>>> import numpy as np
>>> np.set_printoptions(precision=2, suppress=True, linewidth=200)
>>> E = np.tril(np.array([[0, 0, 0], [1, 2, 1], [2, 0, 1]]), -1) + np.eye(3, dtype=int)
>>> print(E)
[[1 0 0]
 [1 1 0]
 [2 0 1]]
>>> print(np.allclose(E, E.T))
False
>>> print(np.allclose(E @ E.T, E.T @ E))
False
>>> print((E + E.T) / 2)
[[1.  0.5 1. ]
 [0.5 1.  0. ]
 [1.  0.  1. ]]
>>> print(np.trace(E))
3
>>> print(np.round(np.abs(np.linalg.eigvals(E)).max(), 2))
1.0
>>> np.linalg.determinant(E)
Traceback (most recent call last):
  File "<python-input-9>", line 1, in <module>
    np.linalg.determinant(E)
    ^^^^^^^^^^^^^^^^^^^^^
AttributeError: module 'numpy.linalg' has no attribute 'determinant'
>>> Y = np.array([[1, -2, 3, 0], [2, 1, -1, 1], [-1, 1, 1, -3], [0, -3, -2, 2]])
>>> mat = Y - Y.T
>>> print(mat)
[[ 0 -4  4  0]
 [ 4  0 -2  4]
 [-4  2  0 -1]
 [ 0 -4  1  0]]
>>> r0 = np.array([-2, 1, 2, 3])
>>> Y = mat + np.outer(r0, np.eye(4)[1])
>>> print(Y)
[[ 0. -6.  4.  0.]
 [ 4.  1. -2.  4.]
 [-4.  4.  0. -1.]
 [ 0. -1.  1.  0.]]
>>> print(np.einsum("ij,ji->", Y, Y))
-105.0
>>> print(np.kron(np.eye(2, dtype=int), Y))
[[ 0. -6.  4.  0.  0. -0.  0.  0.]
 [ 4.  1. -2.  4.  0.  0. -0.  0.]
 [-4.  4.  0. -1. -0.  0.  0. -0.]
 [ 0. -1.  1.  0.  0. -0.  0.  0.]
 [ 0. -0.  0.  0.  0. -6.  4.  0.]
 [ 0.  0. -0.  0.  4.  1. -2.  4.]
 [-0.  0.  0. -0. -4.  4.  0. -1.]
 [ 0. -0.  0.  0.  0. -1.  1.  0.]]
>>> print(np.einsum("ii->", Y))
1.0
>>> print(np.linalg.eigvals(Y))
[ 0.06+7.3j  0.06-7.3j -0.36+0.j   1.24+0.j ]
>>> print(np.round(np.linalg.det(2 * mat), 2), round(float(np.linalg.det(mat)), 2))
2304.0 144.0
>>> print(np.linalg.eigvals(mat))
[-0.+7.08j -0.-7.08j -0.+1.69j -0.-1.69j]
>>> print(round(float(np.linalg.eigvals(mat).sum().real), 2))
-0.0
>>> print(np.einsum("ii->", mat))
0
>>> print(np.einsum("ij,ji->", mat, mat))
-106
>>> x = np.array([0, 1, -2, 2])
>>> y = mat @ x
>>> beta, lr = np.zeros(4), 1 / np.linalg.norm(mat, 2) ** 2
>>> for i in range(4):
...     beta -= lr * mat.T @ (mat @ beta - y)
...     if i % 1 == 0: print(i, round(np.linalg.norm(mat @ beta - y), 2))
... 
0 2.62
1 2.47
2 2.33
3 2.2
>>> print(beta)
[ 0.8   1.37 -1.63  1.13]
